$ python -q
>>> import numpy as np
>>> np.set_printoptions(suppress=True, linewidth=100)
>>> def rnd(a):
...     return np.round(a, 2) + 0
... 
>>> J = np.loadtxt("a.csv", delimiter=",")
>>> rnd(J)
array([[0.67, 0.  , 0.  , 0.  , 0.  , 0.33, 0.  , 0.  ],
       [0.  , 0.4 , 0.  , 0.  , 0.2 , 0.2 , 0.2 , 0.  ],
       [0.  , 0.33, 0.33, 0.  , 0.  , 0.  , 0.33, 0.  ],
       [0.  , 0.  , 0.  , 0.33, 0.  , 0.  , 0.33, 0.33],
       [0.  , 0.  , 0.5 , 0.  , 0.5 , 0.  , 0.  , 0.  ],
       [0.17, 0.  , 0.17, 0.17, 0.17, 0.17, 0.17, 0.  ],
       [0.  , 0.2 , 0.  , 0.2 , 0.2 , 0.  , 0.4 , 0.  ],
       [0.  , 0.33, 0.  , 0.  , 0.  , 0.  , 0.33, 0.33]])
>>> W = np.array([[-2, 0, -2, -2, 2, -2],
...     [0, 1, 2, 1, 1, -2],
...     [-2, 1, -2, 0, -1, -1],
...     [-2, 2, 0, 2, -2, -1],
...     [2, 0, 0, -1, -1, -1],
...     [1, 1, 2, 2, 1, -2],
...     [2, 1, -1, 0, -2, -1],
...     [-1, -1, 2, 1, 0, -2]])
>>> beta = np.array([0, 1, 0, 0, 2, 2])
>>> act = np.maximum(J @ W + beta, 0)
>>> rnd(act)
array([[0.  , 1.33, 0.  , 0.  , 3.67, 0.  ],
       [1.  , 1.8 , 1.  , 0.6 , 2.  , 0.4 ],
       [0.  , 2.  , 0.  , 0.33, 1.33, 0.67],
       [0.  , 1.67, 0.33, 1.  , 0.67, 0.67],
       [0.  , 1.5 , 0.  , 0.  , 1.  , 1.  ],
       [0.  , 1.83, 0.  , 0.17, 1.5 , 0.67],
       [0.8 , 2.  , 0.  , 0.4 , 0.8 , 0.8 ],
       [0.33, 1.33, 1.  , 0.67, 1.67, 0.33]])
>>> (act > 0).astype(int)
array([[0, 1, 0, 0, 1, 0],
       [1, 1, 1, 1, 1, 1],
       [0, 1, 0, 1, 1, 1],
       [0, 1, 1, 1, 1, 1],
       [0, 1, 0, 0, 1, 1],
       [0, 1, 0, 1, 1, 1],
       [1, 1, 0, 1, 1, 1],
       [1, 1, 1, 1, 1, 1]])
>>> cent = np.array([[-3, 4, -2],
...     [3, -4, 5],
...     [-4, 0, 2],
...     [1, -2, 1],
...     [2, 2, -4],
...     [-3, 1, -1]])
>>> rnd(act @ cent)
array([[11.33,  2.  , -8.  ],
       [ 1.8 ,  0.  ,  1.2 ],
       [ 7.  , -5.33,  4.33],
       [ 4.  , -6.67,  6.67],
       [ 3.5 , -3.  ,  2.5 ],
       [ 6.67, -4.  ,  2.67],
       [ 3.2 , -3.2 ,  4.8 ],
       [ 2.  , -1.67,  1.67]])
>>> W @ cent
array([[ 22,  -2,  -8],
       [  4,  -6,   8],
       [ 18, -15,  10],
       [ 13, -25,  25],
       [ -6,   7,   0],
       [  2,  -4,   7],
       [  0,  -1,   8],
       [ -1,  -4,   4]])
